>>> import numpy as np
>>> np.set_printoptions(suppress=True, linewidth=200)
>>> rnd = lambda a: np.round(a, 2) + 0
>>> arr = np.load("a.npy")
>>> rnd(arr)
array([[-0.24, -0.69, -0.69],
       [-0.69,  0.62, -0.38],
       [-0.69, -0.38,  0.62]])
>>> # symmetric, so the eigenvalues are real
>>> rnd(arr @ arr.T)
array([[1., 0., 0.],
       [0., 1., 0.],
       [0., 0., 1.]])
>>> rnd(np.linalg.pinv(arr))
array([[-0.24, -0.69, -0.69],
       [-0.69,  0.62, -0.38],
       [-0.69, -0.38,  0.62]])
>>> rnd(np.linalg.svd(arr, compute_uv=False))
array([1., 1., 1.])
>>> rng = np.random.default_rng(50)
>>> idx = rng.permutation(3)
>>> idx
array([0, 2, 1])
>>> A2 = arr[idx][:, idx]
>>> rnd(np.sort(np.abs(np.linalg.eigvals(A2))))
array([1., 1., 1.])
>>> rnd(A2)
array([[-0.24, -0.69, -0.69],
       [-0.69,  0.62, -0.38],
       [-0.69, -0.38,  0.62]])
>>> np.trace(A2)
np.float64(1.0)
>>> rnd((A2 + A2.T) / 2)
array([[-0.24, -0.69, -0.69],
       [-0.69,  0.62, -0.38],
       [-0.69, -0.38,  0.62]])
>>> rnd(np.linalg.det(A2))
np.float64(-1.0)
>>> (A2 - A2.T) / 2
array([[0., 0., 0.],
       [0., 0., 0.],
       [0., 0., 0.]])
>>> rnd(np.sort(np.abs(np.linalg.eigvals(A2))))
array([1., 1., 1.])
>>> np.allclose(A2, A2.T)
True
>>> assert A2 == A2.T
Traceback (most recent call last):
  File "<python-input-21>", line 1, in <module>
    assert A2 == A2.T
           ^^^^^^^^^^
ValueError: The truth value of an array with more than one element is ambiguous. Use a.any() or a.all()
